$ ipython --no-banner

In [1]: import numpy as np

In [2]: import numpy.linalg as la

In [3]: np.set_printoptions(precision=2, suppress=True, linewidth=100, sign=" ")

In [4]: A = np.array([[0, -3, -2], [0, 0, -8], [0, 0, 0]])

In [5]: # triangular

In [6]: W = np.array([[7, -7, 3, 4, -5], [-6, 7, -9, -8, 8], [-3, -9, -2, -3, -1]])

In [7]: b = np.array([4, 4, -4, 8, 3])

In [8]: hid = np.maximum(A @ W + b, 0)

In [9]: (hid > 0).astype(int)
Out[9]: 
array([[ 1,  1,  1,  1,  0],
       [ 1,  1,  1,  1,  1],
       [ 1,  1,  0,  1,  1]])

In [10]: la.matrix_rank(hid)
Out[10]: np.int64(3)

In [11]: Z = np.array([[3, 3], [0, -2], [3, 1], [2, -1], [2, 2]])

In [12]: (hid @ Z).round(6).argmax(axis=1)
Out[12]: array([ 0,  0,  0])

In [13]: print(W @ Z)
[[ 28  24]
 [-45 -17]
 [-23   8]]

In [14]: print(hid @ Z)
[[241  71]
 [206 -66]
 [ 34   2]]

In [15]: U, s, vt = la.svd(A)

In [16]: np.argmax(s[:-1] / (s[1:] + 1e-6)) + 1
Out[16]: np.int64(2)

In [17]: other = U[:, :2] @ np.diag(s[:2]) @ vt[:2]

In [18]: round(la.norm(A - other) / la.norm(A), 2)
Out[18]: np.float64(0.0)

In [19]: round(float(np.abs(A - other).max()), 2)
Out[19]: 0.0

In [20]: r = la.matrix_rank(A)

In [21]: r
Out[21]: np.int64(2)

In [22]: ns = la.svd(A)[2][r:].T

In [23]: [int(la.matrix_rank(A[:, :j + 1])) for j in range(3)]
Out[23]: [0, 1, 2]

In [24]: ns.shape
Out[24]: (3, 1)

In [25]: ns[:, 0] / ns[np.abs(ns[:, 0]).round(6).argmax(), 0]
Out[25]: array([ 1., -0., -0.])

In [26]: E = np.array([[-8.01, -1.97, -4.0, -0.03, 10.01],
    ...:     [0.99, 1.98, 3.02, 2.0, 10.01],
    ...:     [-2.01, -5.02, 5.03, 9.02, 9.01],
    ...:     [6.97, 7.98, -0.01, -7.0, -4.01],
    ...:     [12.01, 11.01, 4.99, -5.01, 1.0]])

In [27]: other = np.array([[-1, 3], [0, 0], [0, 0], [2, 2], [3, -1]])

In [28]: print(np.einsum("ik,kj->ij", E, other))
[[ 37.98 -34.1 ]
 [ 33.04  -3.04]
 [ 47.08   3.  ]
 [-33.    10.92]
 [-19.03  25.01]]

In [29]: E @ other
Out[29]: 
array([[ 37.98, -34.1 ],
       [ 33.04,  -3.04],
       [ 47.08,   3.  ],
       [-33.  ,  10.92],
       [-19.03,  25.01]])

In [30]: la.matrix_rank(E @ other)
Out[30]: np.int64(2)

In [31]: gram = E.T @ E

In [32]: np.round(la.svd(E, compute_uv=False) ** 2, 2) + 0
Out[32]: array([ 637.97,  270.48,  104.89,    0.  ,    0.  ])

In [33]: (E @ E.T).shape
Out[33]: (5, 5)

In [34]: np.allclose(gram, gram.T)
Out[34]: True

In [35]: proj = np.triu(np.array([[0, 0, 0, 1, 0],
    ...:     [-2, -1, 2, 2, 2],
    ...:     [0, 1, -1, -2, 2],
    ...:     [1, 0, -2, 0, -1],
    ...:     [2, 0, 2, 1, 0]]), 1) + np.eye(5)

In [36]: other = proj @ E @ la.inv(proj)

In [37]: print(np.poly(other))
[   1.      7.   -349.26 -101.21   48.73    0.8 ]

In [38]: print(round(float(np.trace(other)), 2), round(float(np.trace(E)), 2))
-7.0 -7.0

In [39]: la.matrix_rank(other)
Out[39]: np.int64(5)

In [40]: round(float(la.det(other)), 2)
Out[40]: -0.8
